In [1]: import numpy as np

In [2]: from numpy import linalg as LA

In [3]: np.set_printoptions(precision=2, suppress=True, linewidth=120)

In [4]: tidy = lambda a: np.round(a, 2) + 0

In [5]: M = np.load("test18.npy")

In [6]: M
Out[6]: 
array([[-2,  0,  0,  0],
       [ 0,  0,  0,  0],
       [ 0,  0, -3,  0],
       [ 0,  0,  0, -1]])

In [7]: # triangular: eigenvalues sit on the diagonal

In [8]: evals, V = LA.eigh(M)

In [9]: x = np.array([2, 0, 3, 3])

In [10]: V * np.maximum(evals, 0) @ V.T
Out[10]: 
array([[0., 0., 0., 0.],
       [0., 0., 0., 0.],
       [0., 0., 0., 0.],
       [0., 0., 0., 0.]])

In [11]: tidy(np.sort(LA.eigvals(M).real))
Out[11]: array([-3., -2., -1.,  0.])

In [12]: (LA.matrix_power((M != 0) + (M.T != 0) + np.eye(4), 4) > 0).astype(int)
Out[12]: 
array([[1, 0, 0, 0],
       [0, 1, 0, 0],
       [0, 0, 1, 0],
       [0, 0, 0, 1]])

In [13]: tidy(LA.det(M))
Out[13]: np.float64(0.0)

In [14]: rng = np.random.default_rng(84498)

In [15]: z = rng.integers(0, 3, 4)

In [16]: J = (z[:, None] == z) * 3 + np.eye(4)

In [17]: J
Out[17]: 
array([[4., 0., 3., 3.],
       [0., 4., 0., 0.],
       [3., 0., 4., 3.],
       [3., 0., 3., 4.]])

In [18]: evals, V = LA.eig(J)

In [19]: tidy(np.prod(evals))
Out[19]: np.float64(40.0)

In [20]: z = rng.permutation(4)

In [21]: print(z)
[3 0 1 2]

In [22]: M2 = J[z][:, z]

In [23]: M2
Out[23]: 
array([[4., 3., 0., 3.],
       [3., 4., 0., 3.],
       [0., 0., 4., 0.],
       [3., 3., 0., 4.]])

In [24]: print(tidy(np.sort(np.abs(LA.eigvals(M2)))))
[ 1.  1.  4. 10.]

In [25]: np.trace(M2)
Out[25]: np.float64(16.0)

In [26]: rk = LA.matrix_rank(M)

In [27]: rk
Out[27]: np.int64(3)

In [28]: N = LA.svd(M)[2][rk:].T

In [29]: [int(LA.matrix_rank(M[:i])) for i in range(1, len(M) + 1)]
Out[29]: [1, 1, 2, 3]

In [30]: M @ N
Out[30]: 
array([[0.],
       [0.],
       [0.],
       [0.]])

In [31]: N @ N.T
Out[31]: 
array([[0., 0., 0., 0.],
       [0., 1., 0., 0.],
       [0., 0., 0., 0.],
       [0., 0., 0., 0.]])

In [32]: mat = np.load("block14.npy")

In [33]: print(mat)
[[-0.04  0.    0.  ]
 [-3.35  1.   -0.8 ]
 [ 3.94 -0.1   1.  ]
 [-3.84  1.4  -1.  ]
 [-3.5  -0.9  -0.9 ]
 [-2.87  0.1  -0.7 ]
 [ 3.39  0.2   0.9 ]
 [ 1.73  0.3   0.4 ]
 [ 4.64  0.1   1.2 ]
 [ 2.07  1.4   0.5 ]
 [-2.8   0.8  -0.7 ]
 [ 3.27 -0.5   0.8 ]
 [-0.25  1.5  -0.1 ]
 [-4.01 -0.3  -1.  ]]

In [34]: # column 0 dominates

In [35]: r0, v = mat[4], mat[5]

In [36]: tidy(r0 @ v)
Out[36]: np.float64(10.58)

In [37]: print(tidy(r0 @ r0))
13.87

In [38]: p = (r0 @ v) / (r0 @ r0) * r0

In [39]: tidy(v - p)
Out[39]: array([-0.2 ,  0.79, -0.01])

In [40]: tidy(LA.norm(r0 + v) ** 2 + LA.norm(r0 - v) ** 2)
Out[40]: np.float64(45.21)

In [41]: LA.matrix_rank(np.outer(r0, v))
Out[41]: np.int64(1)

In [42]: tidy(p)
Out[42]: array([-2.67, -0.69, -0.69])

In [43]: Xs = (mat - mat.mean(axis=0)) / mat.std(axis=0)

In [44]: np.argwhere(np.abs(Xs) > 2)
Out[44]: array([], shape=(0, 2), dtype=int64)

In [45]: coef = LA.lstsq(np.delete(Xs, 2, axis=1), Xs[:, 2])[0]

In [46]: tidy(coef)
Out[46]: array([ 1.  , -0.01])

In [47]: np.abs(coef).argmax()
Out[47]: np.int64(0)

In [48]: Xs = mat - mat.mean(axis=0)

In [49]: left, s, Vh = LA.svd(Xs, full_matrices=False)

In [50]: tidy(Xs.mean(axis=0))
Out[50]: array([0., 0., 0.])

In [51]: tidy(np.abs(Vh[-1]))
Out[51]: array([0.24, 0.01, 0.97])

In [52]: tidy(Vh[0] * np.sign(Vh[0, np.abs(Vh[0]).argmax()]))
Out[52]: array([ 0.97, -0.03,  0.24])

In [53]: print(np.searchsorted(np.cumsum(s ** 2) / (s ** 2).sum(), 0.9) + 1)
1

In [54]: Xs = mat - mat.mean(axis=0)

In [55]: V = LA.svd(Xs)[2][:2]

In [56]: M2 = Xs - Xs @ V.T @ V

In [57]: tidy(LA.norm(M2) / LA.norm(Xs))
Out[57]: np.float64(0.01)

In [58]: LA.norm(M2, axis=1).round(6).argmax()
Out[58]: np.int64(1)

In [59]: X = np.load("x.npy")

In [60]: X
Out[60]: 
array([[ 1.97, -1.28, -2.32,  2.83],
       [-0.9 ,  3.66,  4.7 , -5.41],
       [ 1.94, -1.25, -2.25,  2.92],
       [ 0.62,  0.48, -0.32,  0.42]])

In [61]: Q, V = LA.qr(X[:, :3])[0], LA.qr(X[:, 3:])[0]

In [62]: s = LA.svd(Q.T @ V, compute_uv=False)

In [63]: print((s > 0.9).sum())
1

In [64]: print(tidy(LA.norm(Q @ Q.T - V @ V.T, 2)))
1.0

In [65]: print(tidy(LA.norm(X[2], 1)), tidy(LA.norm(X[2], np.inf)))
8.36 2.92

In [66]: print(tidy(LA.norm(X, "nuc")))
12.49

In [67]: tidy(X[2] @ X[0])
Out[67]: np.float64(18.91)

In [68]: tidy(LA.norm(X, axis=0))
Out[68]: array([2.97, 4.1 , 5.71, 6.78])

In [69]: tidy(LA.norm(X, 1)), tidy(LA.norm(X, np.inf))
Out[69]: (np.float64(11.58), np.float64(14.67))

In [70]: tidy(LA.norm(X, axis=1))
Out[70]: array([4.35, 8.1 , 4.35, 0.95])

In [71]: tidy(LA.eigvals(X))
Out[71]: array([0.15+0.j  , 1.18+1.41j, 1.18-1.41j, 1.29+0.j  ])

In [72]: tidy(LA.det(X[::-1]))
Out[72]: np.float64(0.66)

In [73]: tidy(LA.eigvals(X).sum().real)
Out[73]: np.float64(3.8)

In [74]: tidy(np.einsum("ij,ji->", X, X))
Out[74]: np.float64(0.51)

In [75]: data = np.load("run2.npy")

In [76]: data
Out[76]: 
array([[-10,  -2,  -4, -10,  -2,  -4],
       [  2,  -8,  10,   2,  -8,  10],
       [  6,   0,   0,   6,   0,   0],
       [-10,  -2,  -4,  -5,  -1,  -2],
       [  2,  -8,  10,   1,  -4,   5],
       [  6,   0,   0,   3,   0,   0]])

In [77]: x = np.array([9, 5, -4, -5, -9, 9])

In [78]: target = data @ x

In [79]: coef, lr = np.zeros(6), 1 / LA.norm(data, 2) ** 2

In [80]: for i in range(10):
    ...:     coef -= lr * data.T @ (data @ coef - target)
    ...:     if i % 2 == 0: print(i, round(LA.norm(data @ coef - target), 2))
    ...: 
0 52.03
2 49.66
4 48.14
6 46.71
8 45.32

In [81]: print(tidy(coef))
[ 3.58  0.12  1.35  1.61 -1.93  2.85]

In [82]: z = rng.permutation(6)

In [83]: z
Out[83]: array([4, 5, 2, 3, 0, 1])

In [84]: M2 = data[z][:, z]

In [85]: tidy(LA.det(M2)), tidy(LA.det(data[z]))
Out[85]: (np.float64(-12168.0), np.float64(-12168.0))

In [86]: tidy(np.sort(np.abs(LA.eigvals(M2))))
Out[86]: array([ 1.52,  1.52,  2.97,  9.67,  9.67, 18.84])

In [87]: np.trace(M2)
Out[87]: np.int64(-27)

In [88]: x = np.array([3, 2, 1, 3, 1, 3])

In [89]: target = data @ x

In [90]: target
Out[90]: array([-82,  28,  36, -60,  14,  27])

In [91]: tidy(LA.solve(data.T, data[1]))
Out[91]: array([0., 1., 0., 0., 0., 0.])

In [92]: left, s, Vh = LA.svd(data, full_matrices=False)

In [93]: tidy(s)
Out[93]: array([25.51, 19.06,  4.02,  3.62,  3.01,  0.57])

In [94]: tidy(left.T @ left)
Out[94]: 
array([[1., 0., 0., 0., 0., 0.],
       [0., 1., 0., 0., 0., 0.],
       [0., 0., 1., 0., 0., 0.],
       [0., 0., 0., 1., 0., 0.],
       [0., 0., 0., 0., 1., 0.],
       [0., 0., 0., 0., 0., 1.]])

In [95]: tidy(np.cumsum(s ** 2) / np.sum(s ** 2))
Out[95]: array([0.62, 0.96, 0.98, 0.99, 1.  , 1.  ])

In [96]: print(tidy(Vh @ Vh.T))
[[1. 0. 0. 0. 0. 0.]
 [0. 1. 0. 0. 0. 0.]
 [0. 0. 1. 0. 0. 0.]
 [0. 0. 0. 1. 0. 0.]
 [0. 0. 0. 0. 1. 0.]
 [0. 0. 0. 0. 0. 1.]]

In [97]: print(tidy(left.T @ data @ Vh.T))
[[25.51  0.    0.    0.    0.    0.  ]
 [ 0.   19.06  0.    0.    0.    0.  ]
 [ 0.    0.    4.02  0.    0.    0.  ]
 [ 0.    0.    0.    3.62  0.    0.  ]
 [ 0.    0.    0.    0.    3.01  0.  ]
 [ 0.    0.    0.    0.    0.    0.57]]

In [98]: (s > 1e-8).sum()
Out[98]: np.int64(6)

In [99]: print(np.allclose(left * s @ Vh, data))
True

In [100]: feats = np.load("m.npy")

In [101]: feats
Out[101]: 
array([[1, 0, 3],
       [1, 2, 3],
       [3, 0, 0]])

In [102]: x = np.array([-2, -2, 5])

In [103]: target = feats @ x

In [104]: target
Out[104]: array([13,  9, -6])

In [105]: tidy(LA.solve(feats, target + feats[:, 1]))
Out[105]: array([-2., -1.,  5.])

In [106]: print(tidy(LA.solve(feats.T, feats[0])))
[1. 0. 0.]

In [107]: tidy(LA.solve(feats, target))
Out[107]: array([-2., -2.,  5.])

In [108]: m1 = np.loadtxt("dump.csv", delimiter=",")

In [109]: print(m1)
[[-2.14 -5.16 -2.5 ]
 [-0.76 -1.73 -0.88]
 [-1.86  2.3   5.12]
 [-0.59  0.76  1.75]
 [-1.82  2.47  5.13]
 [-2.63  0.68  4.31]
 [-3.18 -0.99  3.42]
 [-2.15 -5.17 -2.4 ]
 [-3.26 -3.46  1.  ]
 [-1.91 -0.04  2.64]
 [-3.91 -2.65  2.73]
 [-2.61 -1.83  1.91]
 [-2.63 -1.74  1.82]]

In [110]: Xs = m1 - m1.mean(axis=0)

In [111]: left, s, Vh = LA.svd(Xs, full_matrices=False)

In [112]: tidy(np.abs(Vh[-1]))
Out[112]: array([0.7 , 0.52, 0.49])

In [113]: print((np.sign(left[:, 0]) == np.sign(left[0, 0])).astype(int))
[1 1 0 0 0 0 0 1 1 0 1 1 1]

In [114]: np.abs(Vh[0]).argmax()
Out[114]: np.int64(2)

In [115]: print(tidy(Vh[0] * np.sign(Vh[0, np.abs(Vh[0]).argmax()])))
[0.02 0.7  0.71]

In [116]: Xs = m1 - m1.mean(axis=0)

In [117]: V = LA.svd(Xs)[2][:2]

In [118]: M2 = Xs - Xs @ V.T @ V

In [119]: print(tidy(np.cov(Xs @ V.T, rowvar=False)))
[[11.72  0.  ]
 [ 0.    1.7 ]]

In [120]: tidy(LA.norm(M2) / LA.norm(Xs))
Out[120]: np.float64(0.01)

In [121]: tidy(np.diag(V.T @ V))
Out[121]: array([0.51, 0.73, 0.76])

In [122]: tidy(M2.std(axis=0))
Out[122]: array([0.03, 0.02, 0.02])

In [123]: z = m1[:, 1] > np.median(m1[:, 1])

In [124]: r0 = m1[z].mean(axis=0) - m1[~z].mean(axis=0)

In [125]: print(np.argsort(-np.abs(r0).round(6), kind="stable"))
[1 2 0]

In [126]: z.astype(int)
Out[126]: array([0, 0, 1, 1, 1, 1, 1, 0, 0, 1, 0, 0, 0])

In [127]: (((m1 - m1.mean(axis=0)) @ r0 > 0) == z).mean()
Out[127]: np.float64(1.0)

In [128]: print(tidy(r0))
[0.5  3.97 3.49]

In [129]: K = np.load("layer15.npy")

In [130]: K
Out[130]: 
array([[-3,  0,  2],
       [ 3,  0, -2],
       [12,  0, -8]])

In [131]: # rows and columns are dependent

In [132]: rk = LA.matrix_rank(K)

In [133]: rk
Out[133]: np.int64(1)

In [134]: N = LA.svd(K)[2][rk:].T

In [135]: [int(LA.matrix_rank(np.delete(K, i, axis=0))) for i in range(3)]
Out[135]: [1, 1, 1]

In [136]: tidy(N @ N.T)
Out[136]: 
array([[0.31, 0.  , 0.46],
       [0.  , 1.  , 0.  ],
       [0.46, 0.  , 0.69]])

In [137]: N.shape
Out[137]: (3, 2)

In [138]: left, s, Vh = LA.svd(K)

In [139]: print(np.argmax(s[:-1] / (s[1:] + 1e-6)) + 1)
1

In [140]: M2 = left[:, :1] @ np.diag(s[:1]) @ Vh[:1]

In [141]: tidy(M2)
Out[141]: 
array([[-3.,  0.,  2.],
       [ 3.,  0., -2.],
       [12.,  0., -8.]])

In [142]: tidy(LA.norm(K, 2) / LA.norm(K))
Out[142]: np.float64(1.0)

In [143]: [round(float(x), 2) for x in LA.svd(K, compute_uv=False)[:3]]
Out[143]: [15.3, 0.0, 0.0]

In [144]: LA.matrix_rank(K, rtol=0.1)
Out[144]: np.int64(1)

In [145]: left, s, Vh = LA.svd(K)

In [146]: V = Vh[:(s > 1e-8).sum()]

In [147]: x = K[0] + -3 * K[1] + rng.integers(2) * np.eye(3)[2]

In [148]: x
Out[148]: array([-12.,   0.,   9.])

In [149]: tidy(np.diag(V.T @ V))
Out[149]: array([0.69, 0.  , 0.31])

In [150]: tidy(LA.norm(x - V.T @ V @ x))
Out[150]: np.float64(0.83)

In [151]: M2 = K + rng.integers(-2, 3, (3, 1)) @ rng.integers(-2, 3, (1, 3))

In [152]: M2
Out[152]: 
array([[-1,  2,  1],
       [ 3,  0, -2],
       [ 8, -4, -6]])

In [153]: M2 - K
Out[153]: 
array([[ 2,  2, -1],
       [ 0,  0,  0],
       [-4, -4,  2]])

In [154]: np.abs(M2 - K).sum(axis=1)
Out[154]: array([ 5,  0, 10])
